$ ipython --no-banner

In [1]: import numpy as np

In [2]: np.set_printoptions(precision=3, suppress=True, linewidth=120)

In [3]: data = np.array([[3, 2, 3, 0, 3, 1],
   ...:     [1, 3, 2, 3, 0, 3],
   ...:     [3, 1, 3, 2, 3, 0],
   ...:     [0, 3, 1, 3, 2, 3],
   ...:     [3, 0, 3, 1, 3, 2],
   ...:     [2, 3, 0, 3, 1, 3]])

In [4]: vec = np.array([0, 2, 5, 4, 0, 2])

In [5]: a = np.maximum(data @ vec, 0)

In [6]: np.tanh(data @ vec)
Out[6]: array([1., 1., 1., 1., 1., 1.])

In [7]: data * (a > 1e-9)[:, None]
Out[7]: 
array([[3, 2, 3, 0, 3, 1],
       [1, 3, 2, 3, 0, 3],
       [3, 1, 3, 2, 3, 0],
       [0, 3, 1, 3, 2, 3],
       [3, 0, 3, 1, 3, 2],
       [2, 3, 0, 3, 1, 3]])

In [8]: data.T @ a
Out[8]: array([289, 328, 304, 334, 289, 328])

In [9]: a
Out[9]: array([21, 34, 25, 29, 23, 24])

In [10]: np.flatnonzero(a > 1e-9)
Out[10]: array([0, 1, 2, 3, 4, 5])

In [11]: E = np.array([[0, -1, 0, 0, 0],
    ...:     [0, 0, 0, 0, 2],
    ...:     [0, 2, -2, 0, 0],
    ...:     [0, 0, 0, -1, 0]])

In [12]: def softmax(z):
    ...:     e = np.exp(z - z.max(axis=-1, keepdims=True))
    ...:     return e / e.sum(axis=-1, keepdims=True)
    ...: 

In [13]: softmax(E).sum(axis=1)
Out[13]: array([1., 1., 1., 1.])

In [14]: softmax(E[0] + 3)
Out[14]: array([0.229, 0.084, 0.229, 0.229, 0.229])

In [15]: att = E @ E.T / np.sqrt(5)

In [16]: softmax(att).round(6).argmax(axis=1)
Out[16]: array([0, 1, 2, 3])

In [17]: vec = np.array([1, 2, -2, 0, -1])

In [18]: a = np.maximum(E @ vec, 0)

In [19]: E.T @ a
Out[19]: array([  0,  16, -16,   0,   0])

In [20]: E * (a > 1e-9)[:, None]
Out[20]: 
array([[ 0,  0,  0,  0,  0],
       [ 0,  0,  0,  0,  0],
       [ 0,  2, -2,  0,  0],
       [ 0,  0,  0,  0,  0]])

In [21]: A2 = np.array([[3, 2], [0, 3], [1, 3], [2, 3], [2, 2]])

In [22]: np.einsum("ik,kj->ji", E, A2)
Out[22]: 
array([[ 0,  4, -2, -2],
       [-3,  4,  0, -3]])

In [23]: np.einsum("ik,kj->ij", E, A2)
Out[23]: 
array([[ 0, -3],
       [ 4,  4],
       [-2,  0],
       [-2, -3]])

In [24]: np.linalg.matrix_rank(np.vstack([E, A2.T]))
Out[24]: np.int64(5)

In [25]: A2.T @ E.T
Out[25]: 
array([[ 0,  4, -2, -2],
       [-3,  4,  0, -3]])

In [26]: np.einsum("ij,ij->i", E, E)
Out[26]: array([1, 4, 8, 1])

In [27]: A2 = E / np.sqrt((E ** 2).mean(axis=1, keepdims=True))

In [28]: A2[2]
Out[28]: array([ 0.   ,  1.581, -1.581,  0.   ,  0.   ])

In [29]: E - E.mean(axis=1, keepdims=True)
Out[29]: 
array([[ 0.2, -0.8,  0.2,  0.2,  0.2],
       [-0.4, -0.4, -0.4, -0.4,  1.6],
       [ 0. ,  2. , -2. ,  0. ,  0. ],
       [ 0.2,  0.2,  0.2, -0.8,  0.2]])

In [30]: np.linalg.norm(A2, axis=1)
Out[30]: array([2.236, 2.236, 2.236, 2.236])

In [31]: np.linalg.matrix_rank(E - E.mean(axis=1, keepdims=True))
Out[31]: np.int64(4)

In [32]: X = np.array([[6, 0, 0], [6, 0, 0], [8, 30, 6], [1, 10, 2], [9, 15, 3], [6, 25, 5]])

In [33]: U, sigma, Vt = np.linalg.svd(X)

In [34]: sigma.round(3) + 0
Out[34]: array([45.678,  9.568,  0.   ])

In [35]: A2 = U[:, :2] @ np.diag(sigma[:2]) @ Vt[:2]

In [36]: round(float(np.abs(X - A2).max()), 3)
Out[36]: 0.0

In [37]: np.round(np.linalg.norm(X - A2, 2), 3), np.round(sigma[2], 3)
Out[37]: (np.float64(0.0), np.float64(0.0))

In [38]: np.round(np.linalg.norm(X - A2) / np.linalg.norm(X), 3)
Out[38]: np.float64(0.0)

In [39]: np.linalg.matrix_rank(X, rtol=0.05)
Out[39]: np.int64(2)

In [40]: A2.round(3) + 0
Out[40]: 
array([[ 6.,  0.,  0.],
       [ 6.,  0.,  0.],
       [ 8., 30.,  6.],
       [ 1., 10.,  2.],
       [ 9., 15.,  3.],
       [ 6., 25.,  5.]])

In [41]: np.argsort(-np.linalg.norm(X, axis=0).round(6), kind="stable")[:3]
Out[41]: array([1, 0, 2])

In [42]: np.round(np.linalg.norm(X, 2) / np.linalg.norm(X), 3)
Out[42]: np.float64(0.979)

In [43]: np.trace(data)
Out[43]: np.int64(18)

In [44]: (data + data.T) / 2
Out[44]: 
array([[3. , 1.5, 3. , 0. , 3. , 1.5],
       [1.5, 3. , 1.5, 3. , 0. , 3. ],
       [3. , 1.5, 3. , 1.5, 3. , 0. ],
       [0. , 3. , 1.5, 3. , 1.5, 3. ],
       [3. , 0. , 3. , 1.5, 3. , 1.5],
       [1.5, 3. , 0. , 3. , 1.5, 3. ]])

In [45]: np.linalg.matrix_power(data, 2)
Out[45]: 
array([[31, 18, 31, 18, 28, 18],
       [18, 31, 18, 31, 18, 28],
       [28, 18, 31, 18, 31, 18],
       [18, 28, 18, 31, 18, 31],
       [31, 18, 28, 18, 31, 18],
       [18, 31, 18, 28, 18, 31]])

In [46]: data @ data
Out[46]: 
array([[31, 18, 31, 18, 28, 18],
       [18, 31, 18, 31, 18, 28],
       [28, 18, 31, 18, 31, 18],
       [18, 28, 18, 31, 18, 31],
       [31, 18, 28, 18, 31, 18],
       [18, 31, 18, 28, 18, 31]])

In [47]: rng = np.random.default_rng(11255)

In [48]: A2 = X + rng.integers(-2, 3, (6, 2)) @ rng.integers(-2, 3, (2, 3))

In [49]: A2
Out[49]: 
array([[10,  2, -4],
       [10,  2, -4],
       [13, 30,  0],
       [ 1,  5,  0],
       [ 7, 19,  7],
       [11, 25, -1]])

In [50]: A2 - X
Out[50]: 
array([[ 4,  2, -4],
       [ 4,  2, -4],
       [ 5,  0, -6],
       [ 0, -5, -2],
       [-2,  4,  4],
       [ 5,  0, -6]])

In [51]: np.round(np.linalg.svd(A2 - X, compute_uv=False), 3) + 0
Out[51]: array([14.382,  7.223,  0.   ])

In [52]: ang = rng.uniform(0, 2 * np.pi, 10)

In [53]: q, _ = np.linalg.qr(np.array([[-0.3, -0.3], [-0.2, 0.0], [1.1, -2.0], [1.3, 0.5], [-1.1, -0.5]]))

In [54]: A = 20 * np.c_[np.cos(ang), np.sin(ang)] @ q.T

In [55]: A
Out[55]: 
array([[ -3.534,  -1.985,   7.208,  13.831, -11.846],
       [ -2.303,  -1.849,  13.303,  11.235,  -9.386],
       [ -0.608,   1.005, -19.636,  -3.008,   2.003],
       [  0.287,   1.322, -18.578,  -5.768,   4.446],
       [  2.077,   1.805, -14.127, -10.68 ,   8.876],
       [ -3.638,  -0.52 , -16.189,   8.143,  -7.623],
       [ -4.406,  -1.808,  -1.352,  14.576, -12.768],
       [  4.391,   1.819,   1.07 , -14.596,  12.776],
       [ -4.387,  -1.199, -10.663,  12.108, -10.909],
       [  3.963,   1.961,  -3.968, -14.448,  12.488]])

In [56]: U, sigma, Vt = np.linalg.svd(A)

In [57]: vecs = Vt[:(sigma > 1e-8).sum()]

In [58]: vec = A[4] + 4 * A[0] + rng.integers(2) * np.eye(5)[1]

In [59]: vec
Out[59]: array([-12.06 ,  -5.136,  14.703,  44.643, -38.508])

In [60]: np.diag(vecs.T @ vecs)
Out[60]: array([0.051, 0.01 , 0.993, 0.537, 0.409])

In [61]: np.allclose(vecs.T @ vecs @ vec, vec)
Out[61]: False

In [62]: vecs.T @ vecs
Out[62]: 
array([[ 0.051,  0.018,  0.068, -0.157,  0.139],
       [ 0.018,  0.01 , -0.035, -0.069,  0.059],
       [ 0.068, -0.035,  0.993,  0.025,  0.01 ],
       [-0.157, -0.069,  0.025,  0.537, -0.468],
       [ 0.139,  0.059,  0.01 , -0.468,  0.409]])

In [63]: M = np.load("dump.npy")

In [64]: M
Out[64]: 
array([[ 4.02, -2.  ,  3.  ],
       [ 5.  ,  0.02,  1.  ],
       [ 4.  , -2.  ,  3.02]])

In [65]: u = np.array([2, -1, 2])

In [66]: A2 = M + np.outer(u, np.eye(3)[1])

In [67]: np.linalg.matrix_rank(A2 - M)
Out[67]: np.int64(1)

In [68]: A2
Out[68]: 
array([[ 4.02,  0.  ,  3.  ],
       [ 5.  , -0.98,  1.  ],
       [ 4.  ,  0.  ,  3.02]])

In [69]: np.linalg.matrix_rank(np.linalg.inv(A2) - np.linalg.inv(M), tol=1e-8)
Out[69]: np.int64(1)

In [70]: A2 = np.array([[-3, -2], [-2, -2]])

In [71]: feats = np.tile(A2, (2, 2))

In [72]: feats
Out[72]: 
array([[-3, -2, -3, -2],
       [-2, -2, -2, -2],
       [-3, -2, -3, -2],
       [-2, -2, -2, -2]])

In [73]: vals, vecs = np.linalg.eigh(feats)

In [74]: vec = np.array([1, 2, 1, 1])

In [75]: np.round(vecs * np.maximum(vals, 0) @ vecs.T, 3) + 0
Out[75]: 
array([[0., 0., 0., 0.],
       [0., 0., 0., 0.],
       [0., 0., 0., 0.],
       [0., 0., 0., 0.]])

In [76]: round(float(vec @ feats @ vec / (vec @ vec)), 3), round(float(vals[0]), 3), np.round(vals[-1], 3)
Out[76]: (-7.714, -9.123, np.float64(0.0))

In [77]: vec @ feats @ vec
Out[77]: np.int64(-54)

In [78]: np.abs(feats).sum(axis=1).max(), round(np.abs(vals).max(), 3)
Out[78]: (np.int64(10), np.float64(9.123))
